In [1]: import numpy as np

In [2]: from numpy import linalg as LA

In [3]: np.set_printoptions(precision=3, suppress=True, linewidth=200)

In [4]: E = np.load("arr.npy")

In [5]: print(E)
[[3. 0. 0.]
 [0. 3. 0.]
 [0. 3. 3.]]

In [6]: w1 = np.array([[-4, 1, 4, -3], [5, -3, 1, -3], [0, 0, 2, -1]])

In [7]: coef = np.array([1, 1, 1, -2])

In [8]: H = np.maximum(E @ w1 + coef, 0)

In [9]: print((H > 0).mean(axis=0))
[0.667 0.333 1.    0.   ]

In [10]: print(H)
[[ 0.  4. 13.  0.]
 [16.  0.  4.  0.]
 [16.  0. 10.  0.]]

In [11]: basis = np.array([[-1, -3, 0], [-3, 3, 3], [1, -2, 3], [1, -2, -2]])

In [12]: print((H @ basis).round(6).argmax(axis=1))
[2 2 2]

In [13]: rng = np.random.default_rng(767)

In [14]: idx = rng.permutation(3)

In [15]: print(idx)
[2 1 0]

In [16]: out = E[idx][:, idx]

In [17]: print(np.allclose(out, E))
False

In [18]: print(LA.matrix_power(E - np.diag(np.diag(E)), 3))
[[0. 0. 0.]
 [0. 0. 0.]
 [0. 0. 0.]]

In [19]: print(E @ E)
[[ 9.  0.  0.]
 [ 0.  9.  0.]
 [ 0. 18.  9.]]

In [20]: out = LA.inv(E)

In [21]: print(np.round(E @ out, 3) + 0)
[[1. 0. 0.]
 [0. 1. 0.]
 [0. 0. 1.]]

In [22]: print((np.abs(out) > 1e-9).astype(int))
[[1 0 0]
 [0 1 0]
 [0 1 1]]

In [23]: print(round(float(LA.slogdet(E)[0]), 3))
1.0

In [24]: out = np.array([[2, 0], [-1, 0]])

In [25]: basis = np.kron(out, E)

In [26]: print(np.round(LA.norm(basis, 2), 3), round(LA.norm(out, 2) * LA.norm(E, 2), 3))
10.854 10.854

In [27]: print(basis)
[[ 6.  0.  0.  0.  0.  0.]
 [ 0.  6.  0.  0.  0.  0.]
 [ 0.  6.  6.  0.  0.  0.]
 [-3. -0. -0.  0.  0.  0.]
 [-0. -3. -0.  0.  0.  0.]
 [-0. -3. -3.  0.  0.  0.]]

In [28]: print(LA.matrix_rank(basis))
3

In [29]: X = np.load("run18.npy")

In [30]: print(X)
[[ 7  5  3  7  2  0  0]
 [ 0  0  0  0  3  0  0]
 [ 3  5  0  3  0  1  1]
 [ 0  4  0  0  0 11  0]
 [ 3  5  0  3  0  0  3]
 [ 6  0  0  6  0  5  0]
 [ 2  8  0  2  0  0  3]
 [ 7  9  0  7  0  0  5]
 [ 0  0  0  0  6  8  0]
 [ 5  3  0  5  1  9  0]
 [ 5  0  0  5  1  5  0]
 [ 0  5  0  0  3  0  0]
 [ 0  2  0  0  4  9  0]
 [ 0  0  0  0  3  5  0]
 [ 4  2  0  4  1  2  0]
 [ 0  4  0  0  0  0  0]
 [ 3  5  0  3  0  0  3]
 [ 2  8  2  2  2  0  1]
 [ 6  8  3  6  1  0  1]
 [ 7  3  1  7  1  0  0]
 [13  3  0 13  0  0  1]
 [ 0  8  0  0  0  3  2]
 [ 4  0  0  4  0  6  0]
 [ 6  8  2  6  0  0  1]
 [ 0  9  0  0  1  0  1]
 [ 0  0  0  0  7  9  0]
 [ 2  0  0  2  3 13  0]
 [ 0  0  0  0  0  1  0]
 [ 0  1  0  0  0  1  0]
 [15  5  2 15  0  0  1]]

In [31]: Xs = X - X.mean(axis=0)

In [32]: U, sig, Vt = LA.svd(Xs, full_matrices=False)

In [33]: print(np.abs(Vt[0]).argmax())
0

In [34]: print(round(float((sig ** 2).sum() ** 2 / (sig ** 4).sum()), 3))
2.437

In [35]: print((np.sign(U[:, 0]) == np.sign(U[0, 0])).astype(int))
[1 0 1 0 1 1 1 1 0 0 1 0 0 0 1 0 1 1 1 1 1 0 0 1 0 0 0 0 0 1]

In [36]: J = np.load("data.npy")

In [37]: print(J)
[[3. 0. 0. 2. 0. 2. 2. 2.]
 [0. 3. 2. 0. 2. 0. 0. 0.]
 [0. 2. 3. 0. 2. 0. 0. 0.]
 [2. 0. 0. 3. 0. 2. 2. 2.]
 [0. 2. 2. 0. 3. 0. 0. 0.]
 [2. 0. 0. 2. 0. 3. 2. 2.]
 [2. 0. 0. 2. 0. 2. 3. 2.]
 [2. 0. 0. 2. 0. 2. 2. 3.]]

In [38]: print(LA.matrix_power(J, 3))
[[267.   0.   0. 266.   0. 266. 266. 266.]
 [  0. 115. 114.   0. 114.   0.   0.   0.]
 [  0. 114. 115.   0. 114.   0.   0.   0.]
 [266.   0.   0. 267.   0. 266. 266. 266.]
 [  0. 114. 114.   0. 115.   0.   0.   0.]
 [266.   0.   0. 266.   0. 267. 266. 266.]
 [266.   0.   0. 266.   0. 266. 267. 266.]
 [266.   0.   0. 266.   0. 266. 266. 267.]]

In [39]: print(J @ J)
[[25.  0.  0. 24.  0. 24. 24. 24.]
 [ 0. 17. 16.  0. 16.  0.  0.  0.]
 [ 0. 16. 17.  0. 16.  0.  0.  0.]
 [24.  0.  0. 25.  0. 24. 24. 24.]
 [ 0. 16. 16.  0. 17.  0.  0.  0.]
 [24.  0.  0. 24.  0. 25. 24. 24.]
 [24.  0.  0. 24.  0. 24. 25. 24.]
 [24.  0.  0. 24.  0. 24. 24. 25.]]

In [40]: print(np.round(np.abs(LA.eigvals(J)).max(), 3))
11.0

In [41]: print(np.allclose(J @ J.T, J.T @ J))
True

In [42]: print((J + J.T) / 2)
[[3. 0. 0. 2. 0. 2. 2. 2.]
 [0. 3. 2. 0. 2. 0. 0. 0.]
 [0. 2. 3. 0. 2. 0. 0. 0.]
 [2. 0. 0. 3. 0. 2. 2. 2.]
 [0. 2. 2. 0. 3. 0. 0. 0.]
 [2. 0. 0. 2. 0. 3. 2. 2.]
 [2. 0. 0. 2. 0. 2. 3. 2.]
 [2. 0. 0. 2. 0. 2. 2. 3.]]
